$ python3 -q
>>> import numpy as np
>>> from numpy import linalg as LA
>>> np.set_printoptions(suppress=True, linewidth=100)
>>> feats = np.load("data.npy")
>>> feats
array([[ 1.6, -1. ,  1.2, -1.2, -1.1, -0.4,  0.5,  0.2],
       [-1. , -2.5,  0.8, -0.9, -1.4, -1.1, -0.2,  0.1],
       [ 1.2,  0.8,  0.7,  0.3, -0.4,  0.2, -2.8,  0.6],
       [-1.2, -0.9,  0.3,  1.5,  2.6, -1.9, -0.7,  0.2],
       [-1.1, -1.4, -0.4,  2.6, -1.2,  1.2, -1.1,  1.1],
       [-0.4, -1.1,  0.2, -1.9,  1.2,  0.7, -0.8, -0.5],
       [ 0.5, -0.2, -2.8, -0.7, -1.1, -0.8,  1.6,  0.3],
       [ 0.2,  0.1,  0.6,  0.2,  1.1, -0.5,  0.3,  2.5]])
>>> f = np.array([2, 0, -2, 2, 1, 1, 0, -1])
>>> A2 = feats + np.outer(f, np.eye(8)[6])
>>> np.round(LA.det(A2) / LA.det(feats), 1), round(1 + LA.solve(feats, f)[6], 1)
(np.float64(1.7), np.float64(1.7))
>>> LA.matrix_rank(LA.inv(A2) - LA.inv(feats), tol=1e-8)
np.int64(1)
>>> LA.matrix_rank(A2 - feats)
np.int64(1)
>>> A2.round(1)
array([[ 1.6, -1. ,  1.2, -1.2, -1.1, -0.4,  2.5,  0.2],
       [-1. , -2.5,  0.8, -0.9, -1.4, -1.1, -0.2,  0.1],
       [ 1.2,  0.8,  0.7,  0.3, -0.4,  0.2, -4.8,  0.6],
       [-1.2, -0.9,  0.3,  1.5,  2.6, -1.9,  1.3,  0.2],
       [-1.1, -1.4, -0.4,  2.6, -1.2,  1.2, -0.1,  1.1],
       [-0.4, -1.1,  0.2, -1.9,  1.2,  0.7,  0.2, -0.5],
       [ 0.5, -0.2, -2.8, -0.7, -1.1, -0.8,  1.6,  0.3],
       [ 0.2,  0.1,  0.6,  0.2,  1.1, -0.5, -0.7,  2.5]])
>>> f, g = A2[4], A2[0]
>>> np.round(f @ f, 1)
np.float64(14.2)
>>> pr = (f @ g) / (f @ f) * f
>>> pr.round(1) + 0
array([ 0.2,  0.3,  0.1, -0.6,  0.3, -0.3,  0. , -0.2])
>>> LA.matrix_rank(np.outer(f, g))
np.int64(1)
>>> A2 = feats / LA.norm(feats, axis=1, keepdims=True)
>>> C2 = A2 @ A2.T
>>> print(np.round(np.degrees(np.arccos(np.clip(C2[4, 6], -1, 1))), 1))
98.3
>>> (np.abs(C2) > 0.9).astype(int)
array([[1, 0, 0, 0, 0, 0, 0, 0],
       [0, 1, 0, 0, 0, 0, 0, 0],
       [0, 0, 1, 0, 0, 0, 0, 0],
       [0, 0, 0, 1, 0, 0, 0, 0],
       [0, 0, 0, 0, 1, 0, 0, 0],
       [0, 0, 0, 0, 0, 1, 0, 0],
       [0, 0, 0, 0, 0, 0, 1, 0],
       [0, 0, 0, 0, 0, 0, 0, 1]])
>>> print(C2[4].round(1) + 0)
[-0.3  0.2  0.2  0.1  1.  -0.3 -0.1  0. ]
>>> C2.round(1) + 0
array([[ 1. ,  0.5,  0.1, -0.4, -0.3,  0.1,  0.1,  0. ],
       [ 0.5,  1. , -0.2,  0.1,  0.2,  0.3,  0. , -0.1],
       [ 0.1, -0.2,  1. , -0.1,  0.2,  0. , -0.5,  0.1],
       [-0.4,  0.1, -0.1,  1. ,  0.1,  0.1, -0.3,  0.4],
       [-0.3,  0.2,  0.2,  0.1,  1. , -0.3, -0.1,  0. ],
       [ 0.1,  0.3,  0. ,  0.1, -0.3,  1. , -0.2, -0.1],
       [ 0.1,  0. , -0.5, -0.3, -0.1, -0.2,  1. , -0.1],
       [ 0. , -0.1,  0.1,  0.4,  0. , -0.1, -0.1,  1. ]])
